$ python -q
>>> import numpy as np
>>> np.set_printoptions(precision=4, suppress=True, linewidth=120, legacy="1.25")
>>> def tidy(a):
...     return np.round(a, 4) + 0
... 
>>> Q, _ = np.linalg.qr(np.array([[-0.2, -0.6, 1.2, 2.2],
...     [-1.8, 0.6, -0.7, -0.3],
...     [-0.4, 0.6, 0.1, 1.6],
...     [-0.3, -1.3, -0.1, 1.6]]))
>>> M = -3 * Q
>>> print(tidy(M))
[[ 0.3193 -1.2054  2.6745  0.5407]
 [ 2.8741  0.3489 -0.3301  0.7132]
 [ 0.6387  0.9484  0.8827 -2.6293]
 [ 0.479  -2.5546 -0.9793 -1.1339]]
>>> hat = np.triu(np.array([[-2, -2, -3, 0], [3, -5, 3, 4], [-3, 2, -5, -2], [3, 2, 3, 1]]), 1) + np.eye(4)
>>> B = hat @ M @ np.linalg.inv(hat)
>>> print(tidy(np.trace(B)), tidy(np.trace(M)))
0.4171 0.4171
>>> print(tidy(np.linalg.det(B)))
-81.0
>>> print(tidy(np.poly(B)))
[  1.      -0.4171   0.       3.7539 -81.    ]
>>> print(np.allclose(M, M.T))
False
>>> print(tidy((M + M.T) / 2))
[[ 0.3193  0.8344  1.6566  0.5098]
 [ 0.8344  0.3489  0.3092 -0.9207]
 [ 1.6566  0.3092  0.8827 -1.8043]
 [ 0.5098 -0.9207 -1.8043 -1.1339]]
>>> print(tidy(np.abs(np.linalg.eigvals(M)).max()))
3.0
>>> print(np.allclose(M @ M.T, M.T @ M))
True
>>> print(tidy(np.trace(M)))
0.4171
>>> print(tidy((M - M.T) / 2))
[[ 0.     -2.0398  1.0179  0.0308]
 [ 2.0398  0.     -0.6393  1.6339]
 [-1.0179  0.6393  0.     -0.825 ]
 [-0.0308 -1.6339  0.825   0.    ]]
>>> B = np.array([[-1, 0, 2], [1, -1, 1], [-1, 0, 1], [0, -1, 0]])
>>> print(tidy(np.einsum("ik,kj->ij", M, B)))
[[-4.1992  0.6647  2.1078]
 [-2.1951 -1.0621  5.7671]
 [-0.573   1.6809  3.1086]
 [-2.0543  3.6885 -2.5758]]
>>> arr = np.loadtxt("sample7.csv", delimiter=",")
>>> print(arr)
[[ 0.821   0.9661  0.8957]
 [ 0.0798  0.1391  0.0997]
 [-0.1586 -0.2729 -0.1974]
 [-0.1586 -0.2729 -0.1974]
 [ 0.1974  0.3364  0.2449]
 [-0.4462 -0.6858 -0.537 ]
 [ 0.3095  0.508   0.3799]
 [ 0.1194  0.207   0.1489]
 [ 0.2355  0.3969  0.2913]
 [ 0.2729  0.4542  0.3364]
 [ 0.0798  0.1391  0.0997]
 [ 0.0798  0.1391  0.0997]
 [-0.0798 -0.1391 -0.0997]
 [ 0.3799  0.6044  0.4621]
 [-0.2355 -0.3969 -0.2913]
 [ 0.1586  0.2729  0.1974]
 [ 0.2355  0.3969  0.2913]
 [ 0.1194  0.207   0.1489]
 [ 0.508   0.7531  0.6044]
 [ 0.3799  0.6044  0.4621]]
>>> B = np.c_[arr[:, :2] @ np.array([[-1, 0], [1, 0]]), np.array([-1, 0, 1, 1, 1, -2, -2, 1, -1, -1, 2, 0, -1, 2, 1, 1, 1, 2, 1, -1])]
>>> print(tidy(B))
[[ 0.1451  0.     -1.    ]
 [ 0.0593  0.      0.    ]
 [-0.1143  0.      1.    ]
 [-0.1143  0.      1.    ]
 [ 0.139   0.      1.    ]
 [-0.2396  0.     -2.    ]
 [ 0.1985  0.     -2.    ]
 [ 0.0876  0.      1.    ]
 [ 0.1614  0.     -1.    ]
 [ 0.1813  0.     -1.    ]
 [ 0.0593  0.      2.    ]
 [ 0.0593  0.      0.    ]
 [-0.0593  0.     -1.    ]
 [ 0.2245  0.      2.    ]
 [-0.1614  0.      1.    ]
 [ 0.1143  0.      1.    ]
 [ 0.1614  0.      1.    ]
 [ 0.0876  0.      2.    ]
 [ 0.2451  0.      1.    ]
 [ 0.2245  0.     -1.    ]]
>>> print(np.linalg.matrix_rank(np.c_[arr, B]))
4
>>> print(tidy(np.linalg.lstsq(arr, B[:, 0])[0]))
[-1.  1.  0.]
>>> print(tidy(np.linalg.norm(B - arr @ np.linalg.lstsq(arr, B)[0], axis=0)))
[0.    0.    5.473]
>>> print(tidy(np.linalg.norm(np.linalg.qr(arr)[0].T @ B, axis=0) ** 2 / ((B ** 2).sum(axis=0) + 1e-12)))
[1.     0.     0.0923]
>>> def softmax(z):
...     e = np.exp(z - z.max(axis=-1, keepdims=True))
...     return e / e.sum(axis=-1, keepdims=True)
... 
>>> print(tidy(softmax(arr[8])))
[0.3094 0.3635 0.3271]
>>> S = arr @ arr.T / np.sqrt(3)
>>> print(softmax(S).round(6).argmax(axis=1))
[0 0 5 5 0 5 0 0 0 0 0 0 5 0 5 0 0 0 0 0]
>>> Q, _ = np.linalg.qr(np.array([[-0.9, -0.5, -1.1, 0.9, -0.1],
...     [0.4, 1.7, 0.4, -0.2, 0.0],
...     [-1.8, 1.0, -2.3, -0.4, 1.5],
...     [0.1, 0.4, -1.9, -1.8, -0.2],
...     [1.9, -0.4, -0.6, 1.1, -1.9],
...     [-0.1, 1.1, -1.4, 0.3, -1.3],
...     [1.2, 0.6, -1.3, -0.7, 0.8],
...     [-1.1, 0.6, -2.0, 0.0, 0.5]]))
>>> data = Q @ Q.T
>>> print(tidy(data))
[[ 0.3795 -0.2911  0.1852 -0.1654  0.1556  0.0664 -0.122   0.2134]
 [-0.2911  0.7016  0.0471 -0.1671 -0.0852  0.2771  0.0986 -0.0275]
 [ 0.1852  0.0471  0.5563 -0.0099 -0.2332  0.0517  0.1595  0.3574]
 [-0.1654 -0.1671 -0.0099  0.9028 -0.0605  0.1547  0.0619  0.031 ]
 [ 0.1556 -0.0852 -0.2332 -0.0605  0.7486  0.2281  0.216  -0.0016]
 [ 0.0664  0.2771  0.0517  0.1547  0.2281  0.6189 -0.2262  0.1578]
 [-0.122   0.0986  0.1595  0.0619  0.216  -0.2262  0.807   0.0635]
 [ 0.2134 -0.0275  0.3574  0.031  -0.0016  0.1578  0.0635  0.2854]]
>>> w, evecs = np.linalg.eigh(data)
>>> x = np.array([2, 2, 3, 2, 3, 3, 1, 1])
>>> print(tidy(np.linalg.eigvalsh(data[1:, 1:])))
[0.     0.     0.6205 1.     1.     1.     1.    ]
